$ python3 -q
>>> import numpy as np
>>> np.set_printoptions(precision=2, suppress=True, linewidth=100, legacy="1.25")
>>> def rd(a):
...     return np.round(a, 2) + 0
... 
>>> data = np.load("sample15.npy")
>>> data
array([[ 2,  4,  4,  4,  1,  4,  1,  2],
       [ 2,  3,  2,  4,  1,  2,  0,  1],
       [ 1,  3,  3,  2,  5,  1,  4,  0],
       [ 0,  4,  2,  5,  5,  5,  1,  2],
       [ 4,  3,  4,  2,  3,  3,  4,  4],
       [ 2,  3,  0,  3,  3,  0,  4,  2],
       [ 5,  5,  0,  2,  1,  3,  0,  0],
       [ 3,  4,  1,  5,  5,  2,  2,  4],
       [ 5,  0,  5,  1,  1,  5,  5,  2],
       [ 5,  5,  3,  5,  0,  2,  1,  2],
       [ 6, 10,  8, 12,  3,  8,  1,  4]])
>>> t = np.radians(30)
>>> Rm = np.eye(8)
>>> Rm[6, 6] = Rm[0, 0] = np.cos(t)
>>> Rm[6, 0], Rm[0, 6] = -np.sin(t), np.sin(t)
>>> rd(Rm)
array([[ 0.87,  0.  ,  0.  ,  0.  ,  0.  ,  0.  ,  0.5 ,  0.  ],
       [ 0.  ,  1.  ,  0.  ,  0.  ,  0.  ,  0.  ,  0.  ,  0.  ],
       [ 0.  ,  0.  ,  1.  ,  0.  ,  0.  ,  0.  ,  0.  ,  0.  ],
       [ 0.  ,  0.  ,  0.  ,  1.  ,  0.  ,  0.  ,  0.  ,  0.  ],
       [ 0.  ,  0.  ,  0.  ,  0.  ,  1.  ,  0.  ,  0.  ,  0.  ],
       [ 0.  ,  0.  ,  0.  ,  0.  ,  0.  ,  1.  ,  0.  ,  0.  ],
       [-0.5 ,  0.  ,  0.  ,  0.  ,  0.  ,  0.  ,  0.87,  0.  ],
       [ 0.  ,  0.  ,  0.  ,  0.  ,  0.  ,  0.  ,  0.  ,  1.  ]])
>>> Y = data @ Rm.T
>>> rd(np.linalg.det(Rm)), rd(np.trace(Rm))
(1.0, 7.73)
>>> np.allclose(np.linalg.norm(data, axis=1), np.linalg.norm(Y, axis=1))
True
>>> x0 = np.array([0, 3, 2, -2, 0, 2, -3, 2])
>>> Rm @ np.eye(8)[3]
array([0., 0., 0., 1., 0., 0., 0., 0.])
>>> rd(Rm @ (2 * x0))
array([-3. ,  6. ,  4. , -4. ,  0. ,  4. , -5.2,  4. ])
>>> np.sign((Rm @ x0).round(6))
array([-1.,  1.,  1., -1.,  0.,  1., -1.,  1.])
>>> rd(Rm @ x0)
array([-1.5,  3. ,  2. , -2. ,  0. ,  2. , -2.6,  2. ])
>>> K = np.loadtxt("dump.csv", delimiter=",")
>>> K
array([[0., 2., 0., 2., 1., 2., 0., 1., 1., 0., 0., 2., 0.],
       [2., 0., 2., 0., 2., 1., 2., 0., 1., 1., 0., 0., 2.],
       [0., 2., 0., 2., 0., 2., 1., 2., 0., 1., 1., 0., 0.],
       [2., 0., 2., 0., 2., 0., 2., 1., 2., 0., 1., 1., 0.],
       [1., 2., 0., 2., 0., 2., 0., 2., 1., 2., 0., 1., 1.],
       [2., 1., 2., 0., 2., 0., 2., 0., 2., 1., 2., 0., 1.],
       [0., 2., 1., 2., 0., 2., 0., 2., 0., 2., 1., 2., 0.],
       [1., 0., 2., 1., 2., 0., 2., 0., 2., 0., 2., 1., 2.],
       [1., 1., 0., 2., 1., 2., 0., 2., 0., 2., 0., 2., 1.],
       [0., 1., 1., 0., 2., 1., 2., 0., 2., 0., 2., 0., 2.],
       [0., 0., 1., 1., 0., 2., 1., 2., 0., 2., 0., 2., 0.],
       [2., 0., 0., 1., 1., 0., 2., 1., 2., 0., 2., 0., 2.],
       [0., 2., 0., 0., 1., 1., 0., 2., 1., 2., 0., 2., 0.]])
>>> # symmetric
>>> x0 = np.array([-3, -3, 1, 0, -2, -2, -1, -3])
>>> target = data @ x0
>>> rd(np.linalg.pinv(data) @ data)
array([[1., 0., 0., 0., 0., 0., 0., 0.],
       [0., 1., 0., 0., 0., 0., 0., 0.],
       [0., 0., 1., 0., 0., 0., 0., 0.],
       [0., 0., 0., 1., 0., 0., 0., 0.],
       [0., 0., 0., 0., 1., 0., 0., 0.],
       [0., 0., 0., 0., 0., 1., 0., 0.],
       [0., 0., 0., 0., 0., 0., 1., 0.],
       [0., 0., 0., 0., 0., 0., 0., 1.]])
>>> rng = np.random.default_rng(26)
>>> target = target + 0.3 * rng.normal(size=11)
>>> rd(target)
array([-31.58, -22.91, -24.65, -36.53, -44.6 , -31.13, -38.02, -48.09, -32.59, -37.74, -74.98])
>>> b, *_ = np.linalg.lstsq(data, target)
>>> rd(b)
array([-2.97, -3.02,  1.04, -0.08, -1.92, -1.97, -1.01, -3.01])
>>> b.round()
array([-3., -3.,  1., -0., -2., -2., -1., -3.])
>>> rd(np.linalg.norm(target - data @ b))
1.18
>>> x0 = np.array([-1, 1, -1, 1, 0, -2, -2, 1, 0, -2, 0, 0, -1])
>>> target = K @ x0
>>> target
array([  1., -14.,  -2.,  -7.,  -4., -10.,  -3.,  -8.,  -5.,  -8.,  -8.,  -6.,  -2.])
>>> rd(np.linalg.solve(K, target))
array([-1.,  1., -1.,  1.,  0., -2., -2.,  1.,  0., -2.,  0.,  0., -1.])
>>> vals, evecs = np.linalg.eigh(K)
>>> np.unique(vals.round(6) + 0, return_counts=True)[1]
array([1, 1, 1, 1, 1, 1, 1, 1, 1, 1, 1, 1, 1])
>>> rd(np.linalg.svd(K, compute_uv=False))
array([13.06,  8.78,  3.56,  3.  ,  2.49,  2.45,  2.45,  2.  ,  1.7 ,  1.  ,  0.56,  0.38,  0.32])
>>> rd(vals.sum()), np.trace(K)
(0.0, 0.0)
>>> rd(np.abs(evecs[:, -1]))
array([0.24, 0.27, 0.24, 0.28, 0.3 , 0.31, 0.3 , 0.31, 0.3 , 0.28, 0.24, 0.27, 0.24])
>>> rd(vals)
array([-8.78, -3.56, -3.  , -2.45, -1.7 , -1.  , -0.38,  0.32,  0.56,  2.  ,  2.45,  2.49, 13.06])
>>> rd(np.linalg.eigvalsh(K + -1 * np.eye(13)))
array([-9.78, -4.56, -4.  , -3.45, -2.7 , -2.  , -1.38, -0.68, -0.44,  1.  ,  1.45,  1.49, 12.06])
>>> (vals > 1e-8).sum(), (vals < -1e-8).sum()
(6, 7)
>>> rd(np.linalg.det(K))
-4176.0
>>> assert K == K.T
Traceback (most recent call last):
  File "<python-input-44>", line 1, in <module>
    assert K == K.T
           ^^^^^^^^
ValueError: The truth value of an array with more than one element is ambiguous. Use a.any() or a.all()
>>> rd(np.sort(np.abs(np.linalg.eigvals(K))))
array([ 0.32,  0.38,  0.56,  1.  ,  1.7 ,  2.  ,  2.45,  2.45,  2.49,  3.  ,  3.56,  8.78, 13.06])
>>> np.allclose(K, K.T)
True
>>> K.inv()
Traceback (most recent call last):
  File "<python-input-47>", line 1, in <module>
    K.inv()
    ^^^^^
AttributeError: 'numpy.ndarray' object has no attribute 'inv'
>>> E = np.load("out17.npy")
>>> E
array([[ 8,  6,  5,  7,  9,  0,  7,  9,  3,  1,  9],
       [ 6,  9,  8,  1,  5,  4,  0,  2,  0,  4,  1],
       [ 1,  1,  6,  3,  4,  1,  3,  3,  5,  8,  2],
       [ 4,  9,  3,  3,  6,  6,  2,  4,  3,  8,  8],
       [ 5,  9,  8,  7,  2,  8,  2,  1,  3,  6,  5],
       [ 9,  9,  6,  8,  2,  8,  3,  4,  0,  0,  1],
       [ 8,  5,  5,  1,  9,  3,  5,  3,  9,  5,  3],
       [ 2,  5,  0,  3,  2,  8,  7,  5,  6,  2,  8],
       [ 2,  0,  6,  5,  5,  8,  3,  8,  8,  2,  3],
       [32, 42, 37, 11, 29, 16,  7, 17,  3, 17, 13]])
>>> C2 = E.T @ E
>>> rd(np.linalg.eigvalsh(C2)[::-1])
array([8121.29,  442.76,  171.54,  139.69,   99.78,   52.39,   35.44,    9.93,    6.2 ,    0.  ,
          0.  ])
>>> np.diag(C2)
array([1319, 2175, 1664,  337, 1117,  574,  207,  514,  242,  503,  427])
>>> rd(np.linalg.svd(E, compute_uv=False) ** 2)
array([8121.29,  442.76,  171.54,  139.69,   99.78,   52.39,   35.44,    9.93,    6.2 ,    0.  ])
